% python3 -q
>>> import numpy as np
>>> import numpy.linalg as la
>>> np.set_printoptions(precision=1, suppress=True, linewidth=140, sign=" ")
>>> other = np.array([[1, 1], [1, -1]])
>>> rng = np.random.default_rng(266)
>>> F = np.kron(other, np.kron(other, other))[rng.permutation(8)][:3]
>>> F
array([[ 1, -1, -1,  1, -1,  1,  1, -1],
       [ 1,  1, -1, -1,  1,  1, -1, -1],
       [ 1,  1, -1, -1, -1, -1,  1,  1]])
>>> other = F / la.norm(F, axis=1, keepdims=True)
>>> C2 = other @ other.T
>>> np.argwhere(np.triu(np.abs(C2) > 0.95, 1))
array([], shape=(0, 2), dtype=int64)
>>> (C2 - 2 * np.eye(3)).round(6).argmax(axis=1)
array([ 1,  0,  0])
>>> (np.abs(C2) > 0.9).astype(int)
array([[ 1,  0,  0],
       [ 0,  1,  0],
       [ 0,  0,  1]])
>>> C2.round(1) + 0
array([[ 1.,  0.,  0.],
       [ 0.,  1.,  0.],
       [ 0.,  0.,  1.]])
>>> def softmax(z):
...     e = np.exp(z - z.max(axis=-1, keepdims=True))
...     return e / e.sum(axis=-1, keepdims=True)
... 
>>> np.round(softmax(F[2] + 4), 1) + 0
array([ 0.2,  0.2,  0. ,  0. ,  0. ,  0. ,  0.2,  0.2])
>>> softmax(F).sum(axis=1)
array([ 1.,  1.,  1.])
>>> print(np.round(softmax(F[2]), 1) + 0)
[ 0.2  0.2  0.   0.   0.   0.   0.2  0.2]
>>> S = F @ F.T / np.sqrt(8)
>>> softmax(S)[2] @ F
array([ 1. ,  0.9, -1. , -0.9, -0.9, -0.8,  0.9,  0.8])
>>> softmax(S).round(6).argmax(axis=1)
array([ 0,  1,  2])
>>> r0 = np.array([1, 1, 2])
>>> print(np.correlate(F[1], F[0], "full"))
[-1  0  3  0 -3  0  1  0  1  0 -3  0  3  0 -1]
>>> print(np.convolve(F[1], r0))
[ 1  2  2  0 -2  0  2  0 -3 -2]
>>> other = np.array([[0, 3], [2, 3], [1, 1], [0, 1], [2, 0], [1, 1], [1, 0], [2, 3]])
>>> np.vstack([F, other.T]).shape
(5, 8)
>>> print(F @ other)
[[-5 -2]
 [ 1  2]
 [ 1  6]]
>>> print(np.einsum("ik,kj->ji", F, other))
[[-5  1  1]
 [-2  2  6]]
>>> np.einsum("ik,kj->ij", F, other)
array([[-5, -2],
       [ 1,  2],
       [ 1,  6]])
>>> other.T @ F.T
array([[-5,  1,  1],
       [-2,  2,  6]])
>>> T = np.stack([F, -1 * F, F[::-1]])
>>> print(T.shape)
(3, 3, 8)
>>> print(la.matrix_rank(T.reshape(3, -1)))
2
>>> la.norm(T, axis=(1, 2))
array([ 4.9,  4.9,  4.9])
>>> (T @ F.T).shape
(3, 3, 3)
>>> T.sum(axis=0)
array([[ 1,  1, -1, -1, -1, -1,  1,  1],
       [ 1,  1, -1, -1,  1,  1, -1, -1],
       [ 1, -1, -1,  1, -1,  1,  1, -1]])
>>> np.einsum("bij,cij->bc", T, T)
array([[ 24, -24,   8],
       [-24,  24,  -8],
       [  8,  -8,  24]])
>>> J = np.loadtxt("case10.csv", delimiter=",")
>>> J
array([[ 0.,  3., -3.,  0.,  2.,  2.],
       [ 0.,  0., -2., -2.,  3.,  3.],
       [ 0.,  0.,  0., -1.,  2.,  2.],
       [ 0.,  0.,  0.,  0.,  0.,  2.],
       [ 0.,  0.,  0.,  0.,  0.,  0.],
       [ 0.,  0.,  0.,  0.,  0.,  0.]])
>>> # rows and columns are dependent
>>> z = rng.permutation(6)
>>> z
array([ 5,  4,  0,  3,  1,  2])
>>> other = J[z][:, z]
>>> np.sort(np.abs(la.eigvals(other)))
array([ 0.,  0.,  0.,  0.,  0.,  0.])
>>> print(np.allclose(other, J))
False
>>> np.trace(other)
np.float64(0.0)
>>> round(la.det(other), 1), round(la.det(J[z]), 1)
(np.float64(0.0), np.float64(0.0))
>>> M = np.loadtxt("sample15.csv", delimiter=",")
>>> print(M)
[[-11.   -1.1   2.    0.6  -0.5  16.6]
 [ 20.   -1.9   1.5   3.7  -0.5  -8.9]
 [ 30.8  -0.5  -2.5  -9.1  -1.1   3.6]
 [-42.8  -0.1  -0.2  -8.    3.3  -3.5]
 [  1.6  -0.1   0.3  -1.5  -0.4  11.7]
 [  0.   -0.2   2.7   4.1   1.5  20.3]
 [ -0.8   0.4  -0.8  -0.4  -1.  -11.4]
 [  3.9   0.3  -1.8  -0.7   0.4   5.1]
 [ 11.2  -0.9  -1.    7.3  -1.6   9.4]
 [  9.9   0.   -2.8  -0.2   1.5   2.1]
 [  0.5  -0.2  -1.8   3.7  -1.1   4.9]
 [ -3.3  -0.7   0.4   1.2  -0.9  15.4]
 [  7.4  -0.4   2.6   2.2  -0.2  10.1]
 [-12.3  -0.9   3.9   1.8   1.9 -10.3]
 [ 10.9  -0.6   1.6  -7.6   0.3   3.6]
 [-15.7   0.6   4.6   2.3  -0.1  15.9]
 [-18.3   1.3  -1.1  -1.6  -1.    1.8]
 [  3.3   0.2   2.2  -1.1  -0.7  -3.6]
 [-15.1   0.4   2.1   2.5  -1.5   1.5]
 [ -4.8  -0.7  -0.6   3.6   0.   20. ]
 [  6.5  -0.6   2.1   2.1   0.1   4.3]
 [-18.6   0.6   2.6  -1.3   2.5  -9.5]]
>>> other = np.c_[M[:, :3] @ np.array([[-3, -2, 1], [-1, -1, -2], [-1, 2, -1]]), np.array([1, 2, 0, -2, 3, 1, 3, 0, 2, -1, 3, -1, 3, -1, 1, 3, -1, -3, -2, 0, 0, -3])]
>>> other
array([[ 32.1,  27.1, -10.8,   1. ],
       [-59.6, -35.1,  22.3,   2. ],
       [-89.4, -66.1,  34.3,   0. ],
       [128.7,  85.3, -42.4,  -2. ],
       [ -5. ,  -2.5,   1.5,   3. ],
       [ -2.5,   5.6,  -2.3,   1. ],
       [  2.8,  -0.4,  -0.8,   3. ],
       [-10.2, -11.7,   5.1,   0. ],
       [-31.7, -23.5,  14. ,   2. ],
       [-26.9, -25.4,  12.7,  -1. ],
       [  0.5,  -4.4,   2.7,   3. ],
       [ 10.2,   8.1,  -2.3,  -1. ],
       [-24.4,  -9.2,   5.6,   3. ],
       [ 33.9,  33.3, -14.4,  -1. ],
       [-33.7, -18. ,  10.5,   1. ],
       [ 41.9,  40. , -21.5,   3. ],
       [ 54.7,  33.1, -19.8,  -1. ],
       [-12.3,  -2.4,   0.7,  -3. ],
       [ 42.8,  34. , -18. ,  -2. ],
       [ 15.7,   9.1,  -2.8,   0. ],
       [-21. ,  -8.2,   5.6,   0. ],
       [ 52.6,  41.8, -22.4,  -3. ]])
>>> np.round(la.lstsq(M, other[:, 0])[0], 1) + 0
array([-3., -1., -1.,  0.,  0.,  0.])
>>> la.norm(la.qr(M)[0].T @ other, axis=0) ** 2 / ((other ** 2).sum(axis=0) + 1e-12)
array([ 1. ,  1. ,  1. ,  0.3])
>>> x = np.array([-2, 2, 1, 1])
>>> y = other @ x
>>> y
array([ -19.8,   73.3,   80.9, -131.2,    9.5,   14.9,   -4.2,    2.1,   32.4,   14.7,   -4.1,   -7.5,   39. ,  -16.6,   42.9,  -22.3,
        -64. ,   17.5,  -37.6,  -16. ,   31.2,  -47. ])
>>> np.round(la.pinv(other) @ other, 1) + 0
array([[ 1.,  0.,  0.,  0.],
       [ 0.,  1.,  0.,  0.],
       [ 0.,  0.,  1.,  0.],
       [ 0.,  0.,  0.,  1.]])
>>> y = y + 0.1 * rng.normal(size=22)
>>> print(y)
[ -19.7   73.4   81.  -131.1    9.4   14.9   -4.1    2.2   32.4   14.7   -4.1   -7.4   38.9  -16.6   42.9  -22.4  -64.1   17.6  -37.5
  -16.    31.1  -47.1]
>>> b, *_ = la.lstsq(other, y)
>>> b
array([-2.,  2.,  1.,  1.])
>>> print([round(float(la.norm(la.solve(other.T @ other + lam * np.eye(4), other.T @ y))), 2) for lam in (0, 1, 10, 100)])
[3.17, 3.15, 2.98, 2.33]
>>> round(la.norm(y - other @ b), 1)
np.float64(0.3)
>>> np.round(other.T @ (y - other @ b), 1) + 0
array([ 0.,  0.,  0.,  0.])
>>> P = M @ la.solve(M.T @ M, M.T)
>>> round(np.trace(P), 1)
np.float64(6.0)
>>> np.round(P @ M[:, 1], 1) + 0
array([-1.1, -1.9, -0.5, -0.1, -0.1, -0.2,  0.4,  0.3, -0.9,  0. , -0.2, -0.7, -0.4, -0.9, -0.6,  0.6,  1.3,  0.2,  0.4, -0.7, -0.6,  0.6])
>>> other = F[0, 0] * F[1:] - np.outer(F[1:, 0], F[0])
>>> other
array([[ 0,  2,  0, -2,  2,  0, -2,  0],
       [ 0,  2,  0, -2,  0, -2,  0,  2]])
>>> F[:, 0] / F[0, 0]
array([ 1.,  1.,  1.])
>>> la.matrix_rank(other), la.matrix_rank(F)
(np.int64(2), np.int64(3))
>>> np.flatnonzero(~other.round(6).any(axis=1))
array([], dtype=int64)
>>> K = np.array([[1, 1, -1, 1, -1, -1, 1],
...     [-1, 3, 3, 1, -5, 4, 0],
...     [-5, 0, -2, -4, 3, 1, 5],
...     [-3, 1, 0, -3, 4, 5, -5],
...     [4, 4, 4, -1, 0, 3, -2],
...     [-1, -1, 2, 4, -3, 3, -2],
...     [3, -1, -1, 0, 2, -2, 3]])
>>> K
array([[ 1,  1, -1,  1, -1, -1,  1],
       [-1,  3,  3,  1, -5,  4,  0],
       [-5,  0, -2, -4,  3,  1,  5],
       [-3,  1,  0, -3,  4,  5, -5],
       [ 4,  4,  4, -1,  0,  3, -2],
       [-1, -1,  2,  4, -3,  3, -2],
       [ 3, -1, -1,  0,  2, -2,  3]])
>>> z = rng.permutation(7)
>>> other = K[:, z] * rng.choice([-1, 1], 7)
>>> print(other)
[[ 1 -1  1 -1  1  1  1]
 [ 0  1 -4  3  5  1  3]
 [ 5  5 -1 -2 -3 -4  0]
 [-5  3 -5  0 -4 -3  1]
 [-2 -4 -3  4  0 -1  4]
 [-2  1 -3  2  3  4 -1]
 [ 3 -3  2 -1 -2  0 -1]]
>>> left, _, Vh = la.svd(K.T @ other)
>>> np.round(left @ Vh, 1) + 0
array([[ 0., -1.,  0.,  0.,  0.,  0.,  0.],
       [ 0.,  0.,  0.,  0.,  0.,  0.,  1.],
       [ 0.,  0.,  0.,  1.,  0.,  0.,  0.],
       [ 0.,  0.,  0.,  0.,  0.,  1.,  0.],
       [ 0.,  0.,  0.,  0., -1.,  0.,  0.],
       [ 0.,  0., -1.,  0.,  0.,  0.,  0.],
       [ 1.,  0.,  0.,  0.,  0.,  0.,  0.]])
>>> z
array([ 6,  0,  5,  2,  4,  3,  1])
>>> np.round(la.lstsq(K, other)[0], 1) + 0
array([[ 0., -1.,  0.,  0.,  0.,  0.,  0.],
       [ 0.,  0.,  0.,  0.,  0.,  0.,  1.],
       [ 0.,  0.,  0.,  1.,  0.,  0.,  0.],
       [ 0.,  0.,  0.,  0.,  0.,  1.,  0.],
       [ 0.,  0.,  0.,  0., -1.,  0.,  0.],
       [ 0.,  0., -1.,  0.,  0.,  0.,  0.],
       [ 1.,  0.,  0.,  0.,  0.,  0.,  0.]])
>>> r0, g = K[6], K[5]
>>> r0 @ r0
np.int64(28)
>>> pr = (r0 @ g) / (r0 @ r0) * r0
>>> print(np.outer(r0, g))
[[-3 -3  6 12 -9  9 -6]
 [ 1  1 -2 -4  3 -3  2]
 [ 1  1 -2 -4  3 -3  2]
 [ 0  0  0  0  0  0  0]
 [-2 -2  4  8 -6  6 -4]
 [ 2  2 -4 -8  6 -6  4]
 [-3 -3  6 12 -9  9 -6]]
>>> round(la.norm(K[1], 1), 1), np.round(la.norm(K[1], np.inf), 1)
(np.float64(17.0), np.float64(5.0))
>>> round(la.norm(K, "nuc"), 1)
np.float64(41.4)
>>> round(float(la.norm(K[1] - K[5])), 1)
5.9
>>> la.norm(K, axis=1)
array([ 2.6,  7.8,  8.9,  9.2,  7.9,  6.6,  5.3])
>>> la.norm(K, axis=0)
array([ 7.9,  5.4,  5.9,  6.6,  8. ,  8.1,  8.2])
>>> print(np.sort(np.abs(la.eigvals(K))))
[ 1.4  3.2  3.2  5.   5.4  5.4  6.4]
>>> np.allclose(K @ K.T, K.T @ K)
False
>>> (K - K.T) / 2
array([[ 0. ,  1. ,  2. ,  2. , -2.5,  0. , -1. ],
       [-1. ,  0. ,  1.5,  0. , -4.5,  2.5,  0.5],
       [-2. , -1.5,  0. , -2. , -0.5, -0.5,  3. ],
       [-2. ,  0. ,  2. ,  0. ,  2.5,  0.5, -2.5],
       [ 2.5,  4.5,  0.5, -2.5,  0. ,  3. , -2. ],
       [ 0. , -2.5,  0.5, -0.5, -3. ,  0. ,  0. ],
       [ 1. , -0.5, -3. ,  2.5,  2. ,  0. ,  0. ]])
>>> print(la.matrix_power(K, 2))
[[  2   1  -3   0   0  -1  -2]
 [-46 -15  -8   8 -13  18  11]
 [ 43  -3  18  16 -10 -15  12]
 [  1  13  37  23 -39  29 -21]
 [-26  14   8   7 -29  24  17]
 [-43 -13 -10  -7  15  23 -17]
 [ 28   7  -3  -4  11 -14   7]]
>>> (K + K.T) / 2
array([[ 1. ,  0. , -3. , -1. ,  1.5, -1. ,  2. ],
       [ 0. ,  3. ,  1.5,  1. , -0.5,  1.5, -0.5],
       [-3. ,  1.5, -2. , -2. ,  3.5,  1.5,  2. ],
       [-1. ,  1. , -2. , -3. ,  1.5,  4.5, -2.5],
       [ 1.5, -0.5,  3.5,  1.5,  0. ,  0. ,  0. ],
       [-1. ,  1.5,  1.5,  4.5,  0. ,  3. , -2. ],
       [ 2. , -0.5,  2. , -2.5,  0. , -2. ,  3. ]])
